$ python -q
>>> import numpy as np
>>> np.set_printoptions(precision=3, suppress=True, linewidth=100, floatmode="fixed")
>>> arr = np.loadtxt("dump.csv", delimiter=",")
>>> arr
array([[ -0.200,  -0.400,  -0.800],
       [ -0.500,   1.500,   1.300],
       [ -0.600,   0.500,   2.600],
       [  0.700,  -2.100,   0.000],
       [  0.800,  -0.500,   1.300],
       [ -1.600,   0.200,  -0.400],
       [  1.000,  -1.900,   0.700],
       [ -0.700,   0.100,  -0.300],
       [  1.700,  -0.900,  -0.700],
       [ -2.500,  -1.900,  -0.100],
       [  1.900,   0.700,   0.000],
       [ -0.400,   1.000,   0.900],
       [  1.400,   1.100,   0.300],
       [ 30.000, -20.000, -10.000],
       [ -0.200,  -2.700,  -1.100],
       [ -1.200,  -0.200,  -0.300],
       [  1.800,   0.100,  -0.600],
       [  0.900,   1.500,   1.700],
       [  0.400,   0.300,   0.500],
       [  0.100,   1.000,   0.200],
       [ -0.200,   1.400,   0.800]])
>>> # row 13 dominates
>>> lab = arr[:, 2] > np.median(arr[:, 2])
>>> r0 = arr[lab].mean(axis=0) - arr[~lab].mean(axis=0)
>>> r0
array([-2.410,  3.054,  2.330])
>>> F = np.loadtxt("out5.csv", delimiter=",")
>>> F
array([[ 3.217,  2.192,  3.257],
       [ 3.100,  2.044,  3.154],
       [ 6.618,  4.429,  6.602],
       [-0.742, -0.484, -0.705],
       [-3.037, -2.004, -2.997],
       [-2.189, -1.481, -2.207],
       [ 1.818,  1.221,  1.832],
       [ 2.929,  1.966,  2.937],
       [-2.437, -1.646, -2.460],
       [ 1.488,  1.001,  1.498],
       [-1.852, -1.224, -1.857],
       [ 1.284,  0.864,  1.283],
       [-2.959, -1.963, -2.982],
       [ 5.157,  3.435,  5.165],
       [-1.067, -0.727, -1.094],
       [-0.253, -0.191, -0.210],
       [ 0.787,  0.473,  0.757],
       [ 4.130,  2.766,  4.135],
       [ 0.053,  0.015,  0.077],
       [ 1.583,  1.073,  1.560],
       [-2.561, -1.675, -2.547],
       [ 0.189,  0.151,  0.167],
       [ 4.965,  3.291,  5.005],
       [-0.326, -0.192, -0.318],
       [-2.589, -1.730, -2.549],
       [ 2.422,  1.658,  2.457]])
>>> O, Rm = np.linalg.qr(F)
>>> np.round(O.T @ O, 3) + 0
array([[1.000, 0.000, 0.000],
       [0.000, 1.000, 0.000],
       [0.000, 0.000, 1.000]])
>>> np.round(np.trace(O @ O.T), 3)
np.float64(3.0)
>>> P = F @ np.linalg.solve(F.T @ F, F.T)
>>> np.allclose(P @ P, P)
True
>>> x0 = np.array([7, 6, 0])
>>> y = F @ x0
>>> np.round(np.linalg.lstsq(F, y)[0], 3) + 0
array([7.000, 6.000, 0.000])
>>> np.round(np.linalg.pinv(F) @ F, 3) + 0
array([[1.000, 0.000, 0.000],
       [0.000, 1.000, 0.000],
       [0.000, 0.000, 1.000]])
>>> rng = np.random.default_rng(312010)
>>> y = y + 0.1 * rng.normal(size=26)
>>> y
array([ 35.706,  33.747,  72.870,  -8.006, -33.131, -24.197,  20.104,  32.265, -27.022,  16.474,
       -20.255,  14.126, -32.684,  56.880, -11.913,  -3.142,   8.319,  45.429,   0.529,  17.444,
       -27.957,   2.201,  54.464,  -3.308, -28.368,  27.071])
>>> beta, *_ = np.linalg.lstsq(F, y)
>>> beta.round()
array([5.000, 8.000, 1.000])
>>> beta
array([5.227, 7.697, 0.637])
>>> [round(float(np.linalg.norm(np.linalg.solve(F.T @ F + lam * np.eye(3), F.T @ y))), 2) for lam in (0, 1, 10, 100)]
[9.33, 7.02, 6.89, 5.86]
>>> other = np.c_[F[:, :1] @ np.array([[1]]), np.array([1, 1, 3, 0, 3, -2, -3, 3, -1, -3, -3, 3, -3, 2, -1, 2, 1, 1, -3, 3, -2, 2, 2, 2, 1, 0])]
>>> other
array([[ 3.217,  1.000],
       [ 3.100,  1.000],
       [ 6.618,  3.000],
       [-0.742,  0.000],
       [-3.037,  3.000],
       [-2.189, -2.000],
       [ 1.818, -3.000],
       [ 2.929,  3.000],
       [-2.437, -1.000],
       [ 1.488, -3.000],
       [-1.852, -3.000],
       [ 1.284,  3.000],
       [-2.959, -3.000],
       [ 5.157,  2.000],
       [-1.067, -1.000],
       [-0.253,  2.000],
       [ 0.787,  1.000],
       [ 4.130,  1.000],
       [ 0.053, -3.000],
       [ 1.583,  3.000],
       [-2.561, -2.000],
       [ 0.189,  2.000],
       [ 4.965,  2.000],
       [-0.326,  2.000],
       [-2.589,  1.000],
       [ 2.422,  0.000]])
>>> np.linalg.matrix_rank(np.c_[F, other])
np.int64(4)
